$ ipython --no-banner

In [1]: import numpy as np

In [2]: np.set_printoptions(precision=1, suppress=True, linewidth=120)

In [3]: m1 = np.loadtxt("m.csv", delimiter=",")

In [4]: print(m1)
[[0. 0. 0. 0. 0.]
 [0. 1. 0. 1. 2.]
 [0. 0. 0. 0. 0.]
 [0. 1. 0. 1. 2.]
 [0. 2. 0. 2. 4.]]

In [5]: # splits into 3 blocks

In [6]: print(np.allclose(m1[:-1].T @ np.linalg.lstsq(m1[:-1].T, m1[-1])[0], m1[-1]))
True

In [7]: print(m1 @ np.linalg.pinv(m1) @ m1)
[[0. 0. 0. 0. 0.]
 [0. 1. 0. 1. 2.]
 [0. 0. 0. 0. 0.]
 [0. 1. 0. 1. 2.]
 [0. 2. 0. 2. 4.]]

In [8]: print(np.linalg.lstsq(m1[:-1].T, m1[-1])[2])
1

In [9]: print((m1 != 0).astype(int))
[[0 0 0 0 0]
 [0 1 0 1 1]
 [0 0 0 0 0]
 [0 1 0 1 1]
 [0 1 0 1 1]]

In [10]: left, sig, vt = np.linalg.svd(m1)

In [11]: print(sig.round(1) + 0)
[6. 0. 0. 0. 0.]

In [12]: other = left[:, :1] @ np.diag(sig[:1]) @ vt[:1]

In [13]: print(np.round(np.linalg.norm(m1 - other) / np.linalg.norm(m1), 1))
0.0

In [14]: rng = np.random.default_rng(276)

In [15]: z = rng.permutation(5)

In [16]: print(z)
[2 0 1 4 3]

In [17]: other = m1[z][:, z]

In [18]: print(np.allclose(other, m1))
False

In [19]: print(other)
[[0. 0. 0. 0. 0.]
 [0. 0. 0. 0. 0.]
 [0. 0. 1. 2. 1.]
 [0. 0. 2. 4. 2.]
 [0. 0. 1. 2. 1.]]

In [20]: print(round(float(np.linalg.det(other)), 1), round(float(np.linalg.det(m1[z])), 1))
0.0 0.0

In [21]: print(np.diag(other))
[0. 0. 1. 4. 1.]

In [22]: u = np.array([3, 3])

In [23]: print(np.array([np.convolve(row, u, "same") for row in other]))
[[ 0.  0.  0.  0.  0.]
 [ 0.  0.  0.  0.  0.]
 [ 0.  0.  3.  9.  9.]
 [ 0.  0.  6. 18. 18.]
 [ 0.  0.  3.  9.  9.]]

In [24]: feats = np.array([[9, 11, 10, 4, 6],
    ...:     [8, 10, 9, 3, 5],
    ...:     [8, 10, 9, 3, 5],
    ...:     [7, 9, 8, 2, 4],
    ...:     [8, 10, 9, 3, 5]])

In [25]: print(feats)
[[ 9 11 10  4  6]
 [ 8 10  9  3  5]
 [ 8 10  9  3  5]
 [ 7  9  8  2  4]
 [ 8 10  9  3  5]]

In [26]: # row 2 repeats row 1

In [27]: vec = np.array([-1, 0, -3, -7, -2])

In [28]: a = np.maximum(feats @ vec, 0)

In [29]: print(feats.T @ a)
[0 0 0 0 0]

In [30]: print(np.maximum(feats @ vec, 0) - np.maximum(-feats @ vec, 0))
[-79 -66 -66 -53 -66]
